% ipython --no-banner

In [1]: import numpy as np

In [2]: np.set_printoptions(suppress=True, linewidth=100)

In [3]: def rnd(a):
   ...:     return np.round(a, 1) + 0
   ...: 

In [4]: arr = np.loadtxt("data.csv", delimiter=",")

In [5]: arr
Out[5]: 
array([[-1.4, -2.1, -1.2, -1.4,  0.7,  1.8, -0.3,  2.8,  0.2,  0.4],
       [ 0.4, -0.4, -0.7,  2. ,  1.1, -0.1,  1.4,  0.5,  2.9, -1.6],
       [ 0.5,  0.8, -4.1, -2.4, -1.3, -0.7, -2. ,  0.8, -0.9,  1.4],
       [-0.2,  1. ,  1.2, -0.1,  2.9,  1.9, -0.7,  3.5, -2.6, -0.3],
       [-3.5,  1.6,  3.3,  3.2,  0.1,  0.5,  1.6, -3.5,  0.6, -0.4],
       [-2.7, -0.2,  2.7,  3.2,  0.9,  1.8,  0.8, -0.5, -2.4,  0.2]])

In [6]: arr.reshape(-1, 2)
Out[6]: 
array([[-1.4, -2.1],
       [-1.2, -1.4],
       [ 0.7,  1.8],
       [-0.3,  2.8],
       [ 0.2,  0.4],
       [ 0.4, -0.4],
       [-0.7,  2. ],
       [ 1.1, -0.1],
       [ 1.4,  0.5],
       [ 2.9, -1.6],
       [ 0.5,  0.8],
       [-4.1, -2.4],
       [-1.3, -0.7],
       [-2. ,  0.8],
       [-0.9,  1.4],
       [-0.2,  1. ],
       [ 1.2, -0.1],
       [ 2.9,  1.9],
       [-0.7,  3.5],
       [-2.6, -0.3],
       [-3.5,  1.6],
       [ 3.3,  3.2],
       [ 0.1,  0.5],
       [ 1.6, -3.5],
       [ 0.6, -0.4],
       [-2.7, -0.2],
       [ 2.7,  3.2],
       [ 0.9,  1.8],
       [ 0.8, -0.5],
       [-2.4,  0.2]])

In [7]: arr.ravel(order="F")
Out[7]: 
array([-1.4,  0.4,  0.5, -0.2, -3.5, -2.7, -2.1, -0.4,  0.8,  1. ,  1.6, -0.2, -1.2, -0.7, -4.1,
        1.2,  3.3,  2.7, -1.4,  2. , -2.4, -0.1,  3.2,  3.2,  0.7,  1.1, -1.3,  2.9,  0.1,  0.9,
        1.8, -0.1, -0.7,  1.9,  0.5,  1.8, -0.3,  1.4, -2. , -0.7,  1.6,  0.8,  2.8,  0.5,  0.8,
        3.5, -3.5, -0.5,  0.2,  2.9, -0.9, -2.6,  0.6, -2.4,  0.4, -1.6,  1.4, -0.3, -0.4,  0.2])

In [8]: arr.reshape(6, 11)
---------------------------------------------------------------------------
ValueError                                Traceback (most recent call last)
Cell In[8], line 1
----> 1 arr.reshape(6, 11)

ValueError: cannot reshape array of size 60 into shape (6,11)

In [9]: T = arr.reshape(6, 2, -1)

In [10]: rnd(np.einsum("ihd,ihd->ih", T, T))
Out[10]: 
array([[10.3, 11.4],
       [ 6. , 13.2],
       [25.2,  7.9],
       [10.9, 23.2],
       [36. , 15.6],
       [25.7,  9.9]])

In [11]: np.einsum("ihd,jhd->hij", T, T).shape
Out[11]: (2, 6, 6)

In [12]: T[:, 0]
Out[12]: 
array([[-1.4, -2.1, -1.2, -1.4,  0.7],
       [ 0.4, -0.4, -0.7,  2. ,  1.1],
       [ 0.5,  0.8, -4.1, -2.4, -1.3],
       [-0.2,  1. ,  1.2, -0.1,  2.9],
       [-3.5,  1.6,  3.3,  3.2,  0.1],
       [-2.7, -0.2,  2.7,  3.2,  0.9]])
